$ python -q
>>> import numpy as np
>>> import numpy.linalg as la
>>> np.set_printoptions(precision=2, suppress=True, linewidth=120, floatmode="fixed")
>>> arr = np.array([[0, 0, 0, 0, 0],
...     [1, 1, 2, 2, 1],
...     [0, 1, 1, 2, 2],
...     [0, 2, 2, 0, 0],
...     [2, 1, 1, 0, 2],
...     [0, 1, 2, 2, 1],
...     [1, 1, 2, 2, 1],
...     [2, 1, 0, 1, 2],
...     [1, 0, 1, 2, 1]])
>>> M2 = np.c_[arr[:, :4] @ np.array([[2, 1, -1, 1], [-1, -3, -2, -2], [-1, 1, -3, 0], [2, 1, -3, 1]]), np.array([2, -1, 0, 0, 1, 0, -1, 2, 2])]
>>> M2
array([[  0,   0,   0,   0,   2],
       [  3,   2, -15,   1,  -1],
       [  2,   0, -11,   0,   0],
       [ -4,  -4, -10,  -4,   0],
       [  2,   0,  -7,   0,   1],
       [  1,   1, -14,   0,   0],
       [  3,   2, -15,   1,  -1],
       [  5,   0,  -7,   1,   2],
       [  5,   4, -10,   3,   2]])
>>> np.round(la.norm(M2 - arr @ la.lstsq(arr, M2)[0], axis=0), 2) + 0
array([0.00, 0.00, 0.00, 0.00, 3.10])
>>> la.norm(la.qr(arr)[0].T @ M2, axis=0) ** 2 / ((M2 ** 2).sum(axis=0) + 1e-12)
array([1.00, 1.00, 1.00, 1.00, 0.36])
>>> la.matrix_rank(M2)
np.int64(5)
>>> mat = np.load("data.npy")
>>> mat
array([[0.17, 0.00, 0.00, 0.17, 0.00, 0.17, 0.00, 0.17, 0.17, 0.00, 0.00, 0.17],
       [0.00, 0.50, 0.00, 0.00, 0.00, 0.00, 0.00, 0.00, 0.50, 0.00, 0.00, 0.00],
       [0.00, 0.00, 0.20, 0.00, 0.00, 0.00, 0.20, 0.00, 0.20, 0.20, 0.20, 0.00],
       [0.00, 0.00, 0.00, 0.33, 0.00, 0.00, 0.00, 0.00, 0.00, 0.33, 0.33, 0.00],
       [0.00, 0.00, 0.00, 0.00, 0.25, 0.25, 0.25, 0.00, 0.25, 0.00, 0.00, 0.00],
       [0.00, 0.00, 0.00, 0.33, 0.00, 0.33, 0.00, 0.00, 0.33, 0.00, 0.00, 0.00],
       [0.00, 0.17, 0.00, 0.00, 0.17, 0.00, 0.17, 0.17, 0.00, 0.17, 0.17, 0.00],
       [0.00, 0.00, 0.00, 0.00, 0.00, 0.00, 0.00, 0.50, 0.50, 0.00, 0.00, 0.00],
       [0.00, 0.25, 0.25, 0.00, 0.00, 0.00, 0.25, 0.00, 0.25, 0.00, 0.00, 0.00],
       [0.14, 0.14, 0.00, 0.00, 0.00, 0.00, 0.14, 0.00, 0.14, 0.14, 0.14, 0.14],
       [0.33, 0.00, 0.00, 0.00, 0.00, 0.33, 0.00, 0.00, 0.00, 0.00, 0.33, 0.00],
       [0.00, 0.17, 0.00, 0.17, 0.00, 0.00, 0.17, 0.00, 0.17, 0.17, 0.00, 0.17]])
>>> # rows sum to 1
>>> Uu, sig, Vh = la.svd(mat)
>>> sig.round(2) + 0
array([1.17, 0.76, 0.64, 0.53, 0.49, 0.44, 0.33, 0.31, 0.19, 0.06, 0.04, 0.00])
>>> np.argmax(sig[:-1] / (sig[1:] + 1e-6)) + 1
np.int64(11)
>>> M2 = Uu[:, :11] @ np.diag(sig[:11]) @ Vh[:11]
>>> round(la.norm(mat - M2) / la.norm(mat), 2)
np.float64(0.0)
